$ python -q
>>> import numpy as np
>>> np.set_printoptions(precision=3, suppress=True, linewidth=140, floatmode="fixed")
>>> mat = np.arange(15).reshape(3, 5) + -1
>>> mat
array([[-1,  0,  1,  2,  3],
       [ 4,  5,  6,  7,  8],
       [ 9, 10, 11, 12, 13]])
>>> np.argsort(-np.linalg.norm(mat, axis=0).round(6), kind="stable")[:3]
array([4, 3, 2])
>>> round(float(np.linalg.norm(mat, 2) / np.linalg.norm(mat)), 3)
0.994
>>> np.linalg.matrix_rank(mat, rtol=0.1)
np.int64(2)
>>> F = np.array([[1.0, 2.0, 2.0, 5.0],
...     [2.0, 0.0, 4.0, 6.0],
...     [2.0, 2.0, 5.0, 9.0],
...     [-2.0, -2.0, -4.0, -8.0]])
>>> # rows and columns are dependent
>>> Uu, s, Vh = np.linalg.svd(F)
>>> s.round(3) + 0
array([16.969,  1.984,  0.356,  0.000])
>>> M2 = Uu[:, :3] @ np.diag(s[:3]) @ Vh[:3]
>>> M2.round(3) + 0
array([[ 1.000,  2.000,  2.000,  5.000],
       [ 2.000,  0.000,  4.000,  6.000],
       [ 2.000,  2.000,  5.000,  9.000],
       [-2.000, -2.000, -4.000, -8.000]])
>>> np.linalg.matrix_rank(F, rtol=0.05)
np.int64(2)
>>> r = np.linalg.matrix_rank(F)
>>> r
np.int64(3)
>>> ns = np.linalg.svd(F)[2][r:].T
>>> np.linalg.matrix_rank(F.T @ F), np.linalg.matrix_rank(F @ F.T)
(np.int64(3), np.int64(3))
>>> ns @ ns.T
array([[ 0.250,  0.250,  0.250, -0.250],
       [ 0.250,  0.250,  0.250, -0.250],
       [ 0.250,  0.250,  0.250, -0.250],
       [-0.250, -0.250, -0.250,  0.250]])
>>> np.allclose(F @ ns, 0)
True
>>> np.round(F @ ns, 3) + 0
array([[0.000],
       [0.000],
       [0.000],
       [0.000]])
>>> [int(np.linalg.matrix_rank(np.delete(F, i, axis=0))) for i in range(4)]
[3, 3, 2, 3]
>>> rng = np.random.default_rng(264)
>>> idx = rng.permutation(4)
>>> idx
array([0, 1, 2, 3])
>>> M2 = F[idx][:, idx]
>>> np.trace(M2)
np.float64(-2.0)
>>> print(np.round(np.sort(np.abs(np.linalg.eigvals(M2))), 3) + 0)
[0.000 1.000 1.000 2.000]
>>> th = np.radians(72)
>>> Rm = np.eye(4)
>>> Rm[2, 2] = Rm[0, 0] = np.cos(th)
>>> Rm[2, 0], Rm[0, 2] = -np.sin(th), np.sin(th)
>>> print(Rm)
[[ 0.309  0.000  0.951  0.000]
 [ 0.000  1.000  0.000  0.000]
 [-0.951  0.000  0.309  0.000]
 [ 0.000  0.000  0.000  1.000]]
>>> M2 = F @ Rm.T
>>> M2
array([[ 2.211,  2.000, -0.333,  5.000],
       [ 4.422,  0.000, -0.666,  6.000],
       [ 5.373,  2.000, -0.357,  9.000],
       [-4.422, -2.000,  0.666, -8.000]])
>>> print(np.round(np.linalg.det(Rm), 3), round(np.trace(Rm), 3))
1.0 2.618
>>> np.abs(M2 - F).max(axis=0)
array([3.373, 0.000, 5.357, 0.000])
>>> u = np.array([-1, 2])
>>> np.array([np.convolve(row, u, "same") for row in M2])
array([[-2.211,  2.422,  4.333, -5.666],
       [-4.422,  8.845,  0.666, -7.332],
       [-5.373,  8.747,  4.357, -9.714],
       [ 4.422, -6.845, -4.666,  9.332]])
>>> np.cross(M2[2, :3], M2[3, :3])
array([ 0.618, -2.000, -1.902])
>>> print(np.polyval(u, M2[2]))
[-3.373  0.000  2.357 -7.000]
>>> M2 = np.array([[0, 1, 3, 2, 1, 3], [0, 2, 2, 2, 1, 0]])
>>> arr = np.block([[np.zeros((2, 2)), M2], [M2.T, np.zeros((6, 6))]])
>>> print(arr)
[[0.000 0.000 0.000 1.000 3.000 2.000 1.000 3.000]
 [0.000 0.000 0.000 2.000 2.000 2.000 1.000 0.000]
 [0.000 0.000 0.000 0.000 0.000 0.000 0.000 0.000]
 [1.000 2.000 0.000 0.000 0.000 0.000 0.000 0.000]
 [3.000 2.000 0.000 0.000 0.000 0.000 0.000 0.000]
 [2.000 2.000 0.000 0.000 0.000 0.000 0.000 0.000]
 [1.000 1.000 0.000 0.000 0.000 0.000 0.000 0.000]
 [3.000 0.000 0.000 0.000 0.000 0.000 0.000 0.000]]
>>> # looks like rank 4
>>> np.trace(arr)
np.float64(0.0)
>>> (arr + arr.T) / 2
array([[0.000, 0.000, 0.000, 1.000, 3.000, 2.000, 1.000, 3.000],
       [0.000, 0.000, 0.000, 2.000, 2.000, 2.000, 1.000, 0.000],
       [0.000, 0.000, 0.000, 0.000, 0.000, 0.000, 0.000, 0.000],
       [1.000, 2.000, 0.000, 0.000, 0.000, 0.000, 0.000, 0.000],
       [3.000, 2.000, 0.000, 0.000, 0.000, 0.000, 0.000, 0.000],
       [2.000, 2.000, 0.000, 0.000, 0.000, 0.000, 0.000, 0.000],
       [1.000, 1.000, 0.000, 0.000, 0.000, 0.000, 0.000, 0.000],
       [3.000, 0.000, 0.000, 0.000, 0.000, 0.000, 0.000, 0.000]])
>>> np.linalg.matrix_power(arr, 3)
array([[ 0.000,  0.000,  0.000, 50.000, 98.000, 74.000, 37.000, 72.000],
       [ 0.000,  0.000,  0.000, 39.000, 65.000, 52.000, 26.000, 39.000],
       [ 0.000,  0.000,  0.000,  0.000,  0.000,  0.000,  0.000,  0.000],
       [50.000, 39.000,  0.000,  0.000,  0.000,  0.000,  0.000,  0.000],
       [98.000, 65.000,  0.000,  0.000,  0.000,  0.000,  0.000,  0.000],
       [74.000, 52.000,  0.000,  0.000,  0.000,  0.000,  0.000,  0.000],
       [37.000, 26.000,  0.000,  0.000,  0.000,  0.000,  0.000,  0.000],
       [72.000, 39.000,  0.000,  0.000,  0.000,  0.000,  0.000,  0.000]])
>>> np.round(np.sort(np.abs(np.linalg.eigvals(arr))), 3) + 0
array([0.000, 0.000, 0.000, 0.000, 2.094, 2.094, 5.711, 5.711])
>>> np.linalg.determinant(arr)
Traceback (most recent call last):
  File "<python-input-49>", line 1, in <module>
    np.linalg.determinant(arr)
    ^^^^^^^^^^^^^^^^^^^^^
AttributeError: module 'numpy.linalg' has no attribute 'determinant'
>>> np.allclose(arr @ arr.T, arr.T @ arr)
True
>>> np.allclose(arr, arr.T)
True
>>> np.linalg.matrix_rank(arr, rtol=0.1)
np.int64(4)
>>> w1 = np.array([[2, 0, 0, 0, 0],
...     [-1, 0, -2, 2, -2],
...     [-1, 1, 0, 2, -1],
...     [1, -1, -2, -2, -2],
...     [-2, 1, -1, 1, 2],
...     [2, 1, 0, -2, -1],
...     [0, -1, -1, 2, 2],
...     [0, 1, 2, 2, 0]])
>>> b = np.array([-1, 3, -3, 0, -3])
>>> H = np.maximum(arr @ w1 + b, 0)
>>> (H > 0).mean(axis=0)
array([0.500, 1.000, 0.000, 0.625, 0.125])
>>> (H > 0).astype(int)
array([[0, 1, 0, 1, 1],
       [1, 1, 0, 0, 0],
       [0, 1, 0, 0, 0],
       [0, 1, 0, 1, 0],
       [1, 1, 0, 1, 0],
       [1, 1, 0, 1, 0],
       [0, 1, 0, 1, 0],
       [1, 1, 0, 0, 0]])
>>> W2 = np.array([[-1, 3, -3], [-1, -2, -2], [0, -1, 1], [-2, -1, -3], [3, -1, 2]])
>>> print(w1 @ W2)
[[ -2   6  -6]
 [ -9  -1  -9]
 [ -7  -6  -7]
 [ -2  11  -1]
 [  5 -10   4]
 [ -2   7  -4]
 [  3  -1  -1]
 [ -5  -6  -6]]
>>> (H @ W2).round(6).argmax(axis=1)
array([0, 0, 0, 1, 1, 1, 0, 1])
